$ python3 -q
>>> import numpy as np
>>> from numpy import linalg as LA
>>> np.set_printoptions(precision=2, suppress=True, linewidth=200)
>>> K = np.loadtxt("m.csv", delimiter=",")
>>> K
array([[-0.01,  0.83,  0.43,  0.11, -0.18,  0.03, -0.89,  0.69],
       [ 0.2 , -0.89, -0.41, -0.27,  0.35, -0.12,  0.97, -0.83],
       [ 0.94,  0.38,  0.83, -0.87,  0.85, -0.64,  0.98, -0.9 ],
       [ 0.69,  0.89,  0.78, -0.5 ,  0.42, -0.34, -0.24,  0.1 ],
       [-0.9 , -1.  , -0.98,  0.7 , -0.56,  0.53,  0.94, -0.74],
       [-0.19,  0.24, -0.02,  0.17, -0.18,  0.09, -0.54,  0.35],
       [ 0.74,  0.  ,  0.51, -0.63,  0.62, -0.4 ,  0.92, -0.74],
       [-0.45,  0.48, -0.09,  0.41, -0.42,  0.23, -0.89,  0.7 ],
       [ 0.13,  0.87,  0.53,  0.01, -0.09, -0.03, -0.87,  0.65],
       [ 0.83,  0.08,  0.63, -0.73,  0.72, -0.49,  0.95, -0.82],
       [-1.  , -0.99, -1.  ,  1.  , -1.  ,  0.97, -1.  ,  0.99],
       [-1.  , -0.97, -0.99,  0.98, -0.97,  0.87, -0.99,  0.94],
       [ 0.92,  0.93,  0.92, -0.81,  0.76, -0.59,  0.61, -0.46],
       [-0.99, -1.  , -0.99,  0.93, -0.89,  0.78, -0.18,  0.24],
       [ 0.83,  0.86,  0.83, -0.68,  0.62, -0.46,  0.41, -0.31],
       [-0.41, -0.99, -0.88,  0.09,  0.09,  0.13,  0.99, -0.92],
       [-0.99, -1.  , -1.  ,  0.97, -0.95,  0.85, -0.8 ,  0.66],
       [ 0.09,  1.  ,  0.94,  0.28, -0.49,  0.05, -1.  ,  0.99],
       [-0.44, -0.95, -0.77,  0.21, -0.09,  0.17,  0.9 , -0.68],
       [-0.1 ,  0.62,  0.22,  0.14, -0.18,  0.06, -0.77,  0.54],
       [ 0.56,  0.97,  0.84, -0.31,  0.18, -0.24, -0.91,  0.69],
       [ 0.62,  0.64,  0.62, -0.47,  0.42, -0.3 ,  0.3 , -0.22],
       [-0.95, -0.99, -0.98,  0.83, -0.76,  0.64,  0.39, -0.14],
       [-0.97, -0.89, -0.95,  0.92, -0.89,  0.73, -0.95,  0.83],
       [ 0.1 , -0.62, -0.22, -0.14,  0.18, -0.06,  0.77, -0.54],
       [-0.99, -0.99, -0.99,  0.97, -0.96,  0.85, -0.94,  0.83],
       [-0.37, -0.2 , -0.3 ,  0.28, -0.26,  0.17, -0.39,  0.25],
       [-0.93, -0.54, -0.84,  0.85, -0.82,  0.62, -0.96,  0.85],
       [-0.21,  0.64,  0.17,  0.23, -0.26,  0.11, -0.85,  0.63],
       [-0.61, -0.86, -0.73,  0.42, -0.35,  0.28,  0.33, -0.16],
       [-0.08,  0.2 ,  0.03,  0.08, -0.09,  0.04, -0.35,  0.22],
       [ 0.8 ,  0.99,  0.93, -0.56,  0.42, -0.41, -0.88,  0.63],
       [ 0.13, -0.51, -0.14, -0.15,  0.18, -0.07,  0.71, -0.48],
       [ 0.17,  0.27,  0.21, -0.11,  0.09, -0.07, -0.05,  0.02],
       [-0.38, -0.99, -0.86,  0.08,  0.09,  0.12,  0.99, -0.91],
       [ 0.31,  0.79,  0.54, -0.16,  0.09, -0.12, -0.64,  0.4 ],
       [-0.9 , -0.99, -0.96,  0.73, -0.62,  0.54,  0.74, -0.45],
       [ 1.  ,  0.98,  1.  , -1.  ,  0.99, -0.94,  1.  , -0.99],
       [ 0.47,  0.69,  0.56, -0.32,  0.26, -0.21, -0.15,  0.06],
       [-0.35,  0.82,  0.23,  0.37, -0.42,  0.19, -0.96,  0.83],
       [-0.85, -0.98, -0.93,  0.66, -0.56,  0.47,  0.56, -0.29]])
>>> vec = np.array([-6, 0, 2, -2, 0, 5, 0, -5])
>>> y = K @ vec
>>> np.round(LA.pinv(K) @ K, 2) + 0
array([[1., 0., 0., 0., 0., 0., 0., 0.],
       [0., 1., 0., 0., 0., 0., 0., 0.],
       [0., 0., 1., 0., 0., 0., 0., 0.],
       [0., 0., 0., 1., 0., 0., 0., 0.],
       [0., 0., 0., 0., 1., 0., 0., 0.],
       [0., 0., 0., 0., 0., 1., 0., 0.],
       [0., 0., 0., 0., 0., 0., 1., 0.],
       [0., 0., 0., 0., 0., 0., 0., 1.]])
>>> np.round(LA.solve(K.T @ K, K.T @ y), 2) + 0
array([-6.,  0.,  2., -2.,  0.,  5.,  0., -5.])
>>> rng = np.random.default_rng(757252)
>>> y = y + 0.02 * rng.normal(size=41)
>>> y
array([-2.59,  2.06, -0.93, -3.78,  8.35, -0.52, -0.47, -0.69, -3.16, -0.6 ,  1.91,  1.7 , -2.71,  4.78, -2.71,  5.77,  2.96, -3.93,  4.93, -1.63, -5.69, -1.93,  5.98,  1.62,  1.62,  2.08,  0.67,
        1.03, -1.46,  3.59, -0.53, -7.03,  1.29, -0.84,  5.55, -3.08,  6.98, -1.77, -2.42, -1.4 ,  5.75])
>>> b, *_ = LA.lstsq(K, y)
>>> round(float(LA.norm(y - K @ b)), 2)
0.11
>>> print([round(float(LA.norm(LA.solve(K.T @ K + lam * np.eye(8), K.T @ y))), 2) for lam in (0, 1, 10, 100)])
[9.8, 3.62, 2.44, 1.08]
>>> b.round()
array([-6., -0.,  2., -2.,  0.,  5.,  0., -5.])
